In [1]: import numpy as np

In [2]: import numpy.linalg as la

In [3]: np.set_printoptions(suppress=True, linewidth=200)

In [4]: tidy = lambda a: np.round(a, 1) + 0

In [5]: data = np.load("mat.npy")

In [6]: print(data)
[[-1. -3.  5.]
 [-4.  1.  4.]
 [-4. -3.  8.]]

In [7]: other = np.array([[-1, 2, -3], [-1, 3, 2], [-1, 3, -1]])

In [8]: print(np.einsum("ij->j", data))
[-9. -5. 17.]

In [9]: data @ other
Out[9]: 
array([[-1.,  4., -8.],
       [-1.,  7., 10.],
       [-1.,  7., -2.]])

In [10]: np.vstack([data, other.T]).shape
Out[10]: (6, 3)

In [11]: print(la.matrix_rank(np.vstack([data, other.T])))
3

In [12]: C2 = data.T @ data

In [13]: C2
Out[13]: 
array([[ 33.,  11., -53.],
       [ 11.,  19., -35.],
       [-53., -35., 105.]])

In [14]: la.matrix_rank(C2)
Out[14]: np.int64(3)

In [15]: np.trace(C2), (data ** 2).sum()
Out[15]: (np.float64(157.0), np.float64(157.0))

In [16]: print(tidy(la.eigvalsh(C2)[::-1]))
[143.5  13.4   0.1]

In [17]: print(np.diag(C2))
[ 33.  19. 105.]

In [18]: (data @ data.T).shape
Out[18]: (3, 3)

In [19]: rng = np.random.default_rng(5)

In [20]: labels = rng.permutation(3)

In [21]: labels
Out[21]: array([1, 2, 0])

In [22]: other = data[labels][:, labels]

In [23]: print(np.allclose(other, data))
False

In [24]: other
Out[24]: 
array([[ 1.,  4., -4.],
       [-3.,  8., -4.],
       [-3.,  5., -1.]])

In [25]: tidy(np.sort(np.abs(la.eigvals(other))))
Out[25]: array([1., 3., 4.])

In [26]: print(tidy(la.det(2 * data)), tidy(la.det(data)))
96.0 12.0

In [27]: np.kron(np.eye(2, dtype=int), data)
Out[27]: 
array([[-1., -3.,  5., -0., -0.,  0.],
       [-4.,  1.,  4., -0.,  0.,  0.],
       [-4., -3.,  8., -0., -0.,  0.],
       [-0., -0.,  0., -1., -3.,  5.],
       [-0.,  0.,  0., -4.,  1.,  4.],
       [-0., -0.,  0., -4., -3.,  8.]])

In [28]: print(tidy(la.det(data.T)))
12.0

In [29]: tidy(la.det(data[::-1]))
Out[29]: np.float64(-12.0)

In [30]: tidy(la.eigvals(data))
Out[30]: array([1., 3., 4.])

In [31]: F = np.load("layer14.npy")

In [32]: tidy(F)
Out[32]: 
array([[-0.1,  0.7, -0.1, -0.7],
       [-0.7,  0.3, -0.4,  0.5],
       [ 0.6,  0.1, -0.8,  0.2],
       [ 0.4,  0.6,  0.5,  0.5]])

In [33]: x = np.array([1, 0, -2, -3])

In [34]: a = np.maximum(F @ x, 0)

In [35]: tidy(F * (a > 1e-9)[:, None])
Out[35]: 
array([[-0.1,  0.7, -0.1, -0.7],
       [ 0. ,  0. ,  0. ,  0. ],
       [ 0.6,  0.1, -0.8,  0.2],
       [ 0. ,  0. ,  0. ,  0. ]])

In [36]: print(tidy(a))
[2.2 0.  1.7 0. ]

In [37]: tidy(np.tanh(F @ x))
Out[37]: array([ 1. , -0.9,  0.9, -1. ])

In [38]: q, vecs = la.qr(data[:, :2])[0], la.qr(data[:, 2:])[0]

In [39]: sig = la.svd(q.T @ vecs, compute_uv=False)

In [40]: print(tidy(np.degrees(np.arccos(sig.clip(0, 1)))))
[3.]

In [41]: A = np.array([[2.0, -3.0, 1.0, 2.0],
    ...:     [0.0, 0.0, 1.0, -2.0],
    ...:     [0.0, 2.0, -2.0, -2.0],
    ...:     [0.0, -2.0, 0.0, 1.0]])

In [42]: f = np.array([7, 0, 2, 5])

In [43]: other = A + np.outer(f, np.eye(4)[1])

In [44]: print(la.matrix_rank(la.inv(other) - la.inv(A), tol=1e-8))
1

In [45]: sig = 3 * 0.7 ** np.arange(3)

In [46]: X = rng.normal(size=(16, 3)) * rng.permutation(sig)

In [47]: tidy(X)
Out[47]: 
array([[-1.9, -0.5,  1.3],
       [ 1.7,  0.2, -1.7],
       [-1.2,  1.6,  4.9],
       [ 0.4, -2.6, -2.9],
       [ 2.4,  0.4, -5.2],
       [-0.1, -2.4, -1.9],
       [-0.7, -1.5,  1.7],
       [-0.1, -1.2,  1.2],
       [ 1.2, -3.5, -0.8],
       [-1.4, -0.4, -3.9],
       [ 0. , -0.1, -0.9],
       [-1.5, -0.8, -3.3],
       [-2. ,  0.5, -3.3],
       [ 1.7,  1.5, -6. ],
       [ 0.4, -2.3,  0.1],
       [ 0.1, -4.2, -0.7]])

In [48]: Xs = X - X.mean(axis=0)

In [49]: Uu, sig, VT = la.svd(Xs, full_matrices=False)

In [50]: np.abs(VT[0]).argmax()
Out[50]: np.int64(2)

In [51]: tidy(sig ** 2 / (sig ** 2).sum())
Out[51]: array([0.7, 0.2, 0.1])

In [52]: print(tidy(np.abs(VT[-1])))
[1.  0.2 0.2]

In [53]: tidy((sig ** 2).sum() ** 2 / (sig ** 4).sum())
Out[53]: np.float64(2.0)

In [54]: tidy(Xs.mean(axis=0))
Out[54]: array([0., 0., 0.])

In [55]: tidy(VT[0] * np.sign(VT[0, np.abs(VT[0]).argmax()]))
Out[55]: array([-0.2, -0.1,  1. ])

In [56]: tidy(sig)
Out[56]: array([11.1,  6.5,  4.7])

In [57]: q, vecs = la.qr(X[:, :2])[0], la.qr(X[:, 2:])[0]

In [58]: sig = la.svd(q.T @ vecs, compute_uv=False)

In [59]: tidy(np.degrees(np.arccos(sig.clip(0, 1))))
Out[59]: array([70.8])

In [60]: tidy(sig)
Out[60]: array([0.3])

In [61]: W1 = np.array([[4, 0, 1, 5, 0], [5, 5, 4, 4, 3], [1, 5, 3, 5, 4]])

In [62]: beta = np.array([-2, 1, 3, 3, 2])

In [63]: act = np.maximum(X @ W1 + beta, 0)

In [64]: (act > 0).astype(int)
Out[64]: 
array([[0, 1, 1, 0, 1],
       [1, 0, 1, 1, 0],
       [1, 1, 1, 1, 1],
       [0, 0, 0, 0, 0],
       [1, 0, 0, 0, 0],
       [0, 0, 0, 0, 0],
       [0, 1, 1, 1, 1],
       [0, 1, 1, 1, 1],
       [0, 0, 0, 0, 0],
       [0, 0, 0, 0, 0],
       [0, 0, 0, 0, 0],
       [0, 0, 0, 0, 0],
       [0, 0, 0, 0, 0],
       [1, 0, 0, 0, 0],
       [0, 0, 0, 0, 0],
       [0, 0, 0, 0, 0]])

In [65]: print(la.matrix_rank(act))
5

In [66]: print(tidy(act))
[[ 0.   4.7  2.8  0.   5.5]
 [ 4.2  0.   0.6  4.   0. ]
 [ 6.2 33.4 22.8 28.  26.3]
 [ 0.   0.   0.   0.   0. ]
 [ 4.3  0.   0.   0.   0. ]
 [ 0.   0.   0.   0.   0. ]
 [ 0.   1.8  1.3  1.7  4.1]
 [ 0.   1.   1.6  3.7  3.2]
 [ 0.   0.   0.   0.   0. ]
 [ 0.   0.   0.   0.   0. ]
 [ 0.   0.   0.   0.   0. ]
 [ 0.   0.   0.   0.   0. ]
 [ 0.   0.   0.   0.   0. ]
 [ 6.4  0.   0.   0.   0. ]
 [ 0.   0.   0.   0.   0. ]
 [ 0.   0.   0.   0.   0. ]]

In [67]: Z = np.array([[-3, 2, -2], [0, 0, -3], [-2, 0, -2], [-1, 3, -3], [0, 3, -3]])

In [68]: W1 @ Z
Out[68]: 
array([[-19,  23, -25],
       [-27,  31, -54],
       [-14,  29, -50]])
